$ python3 -q
>>> import numpy as np
>>> np.set_printoptions(suppress=True, linewidth=160)
>>> mat = np.load("m.npy")
>>> mat
array([[0, 1, 1],
       [1, 0, 0],
       [1, 0, 0]])
>>> np.linalg.lstsq(mat[:-1].T, mat[-1])[2]
np.int32(2)
>>> np.abs(np.diag(np.linalg.qr(mat)[1])) > 1e-9
array([ True,  True, False])
>>> round(np.trace(np.linalg.pinv(mat) @ mat), 3)
np.float64(2.0)
>>> try:
...     np.linalg.inv(mat)
... except np.linalg.LinAlgError as e:
...     print(repr(e))
... 
LinAlgError('Singular matrix')
>>> other = np.array([[-3, 3, -3], [1, 0, 1]])
>>> basis = np.kron(other, mat)
>>> basis
array([[ 0, -3, -3,  0,  3,  3,  0, -3, -3],
       [-3,  0,  0,  3,  0,  0, -3,  0,  0],
       [-3,  0,  0,  3,  0,  0, -3,  0,  0],
       [ 0,  1,  1,  0,  0,  0,  0,  1,  1],
       [ 1,  0,  0,  0,  0,  0,  1,  0,  0],
       [ 1,  0,  0,  0,  0,  0,  1,  0,  0]])
>>> np.diff(mat, axis=0)
array([[ 1, -1, -1],
       [ 0,  0,  0]])
>>> np.linalg.matrix_rank(mat)
np.int64(2)
>>> np.round(mat.mean(axis=0), 3)
array([0.667, 0.333, 0.333])
>>> np.zeros(3, 3)
Traceback (most recent call last):
  File "<python-input-14>", line 1, in <module>
    np.zeros(3, 3)
    ~~~~~~~~^^^^^^
TypeError: Cannot interpret '3' as a data type
>>> round(float(np.linalg.norm(mat)), 3)
2.0
>>> np.round(np.linalg.svd(mat, compute_uv=False), 3) + 0
array([1.414, 1.414, 0.   ])
>>> mat.sum(axis=0)
array([2, 1, 1])
>>> mat - mat[0]
array([[ 0,  0,  0],
       [ 1, -1, -1],
       [ 1, -1, -1]])
>>> np.trace(mat @ mat @ mat) // 6
np.int64(0)
>>> Lm = np.diag(mat.sum(axis=1)) - mat
>>> np.linalg.matrix_rank(Lm)
np.int64(2)
>>> Lm @ np.ones(3)
array([0., 0., 0.])
>>> round(np.linalg.det(Lm[1:, 1:]))
1
>>> rk = np.linalg.matrix_rank(mat)
>>> rk
np.int64(2)
>>> ns = np.linalg.svd(mat)[2][rk:].T
>>> np.round(mat @ ns, 3) + 0
array([[0.],
       [0.],
       [0.]])
>>> np.linalg.matrix_rank(mat.T @ mat), np.linalg.matrix_rank(mat @ mat.T)
(np.int64(2), np.int64(2))
>>> [int(np.linalg.matrix_rank(mat[:, :j + 1])) for j in range(3)]
[1, 2, 2]
>>> ns.shape
(3, 1)
>>> np.allclose(mat @ ns, 0)
True
>>> K = np.array([[41, 7, 25, 43, -52],
...     [7, 62, -49, -12, 18],
...     [25, -49, 62, 44, -56],
...     [43, -12, 44, 59, -70],
...     [-52, 18, -56, -70, 84]])
>>> other = np.array([[-3, 0, -1], [0, -1, 0]])
>>> basis = np.kron(other, K)
>>> basis.shape
(10, 15)
>>> rng = np.random.default_rng(336697)
>>> labels = rng.permutation(5)
>>> labels
array([1, 2, 4, 0, 3])
>>> other = K[labels][:, labels]
>>> round(float(np.linalg.det(other)), 3), np.round(np.linalg.det(K[labels]), 3)
(0.0, np.float64(-0.0))
>>> other
array([[ 62, -49,  18,   7, -12],
       [-49,  62, -56,  25,  44],
       [ 18, -56,  84, -52, -70],
       [  7,  25, -52,  41,  43],
       [-12,  44, -70,  43,  59]])
>>> np.allclose(other, K)
False
>>> np.round(np.sort(np.abs(np.linalg.eigvals(other))), 3) + 0
array([  0.   ,   0.   ,   4.201,  81.624, 222.175])
>>> np.diag(other)
array([62, 62, 84, 41, 59])
>>> evals, evecs = np.linalg.eigh(K)
>>> np.round(evecs.T @ K @ evecs, 3) + 0
array([[  0.   ,   0.   ,   0.   ,   0.   ,   0.   ],
       [  0.   ,   0.   ,   0.   ,   0.   ,   0.   ],
       [  0.   ,   0.   ,   4.201,   0.   ,   0.   ],
       [  0.   ,   0.   ,   0.   ,  81.624,   0.   ],
       [  0.   ,   0.   ,   0.   ,   0.   , 222.175]])
>>> np.round(np.linalg.eigvalsh(K @ K), 3) + 0
array([    0.   ,     0.   ,    17.646,  6662.455, 49361.899])
>>> np.round(np.linalg.svd(K, compute_uv=False), 3) + 0
array([222.175,  81.624,   4.201,   0.   ,   0.   ])
>>> np.round(evecs.T @ evecs, 3) + 0
array([[1., 0., 0., 0., 0.],
       [0., 1., 0., 0., 0.],
       [0., 0., 1., 0., 0.],
       [0., 0., 0., 1., 0.],
       [0., 0., 0., 0., 1.]])
>>> np.abs(evecs[:, -1]).round(6).argmax()
np.int64(4)
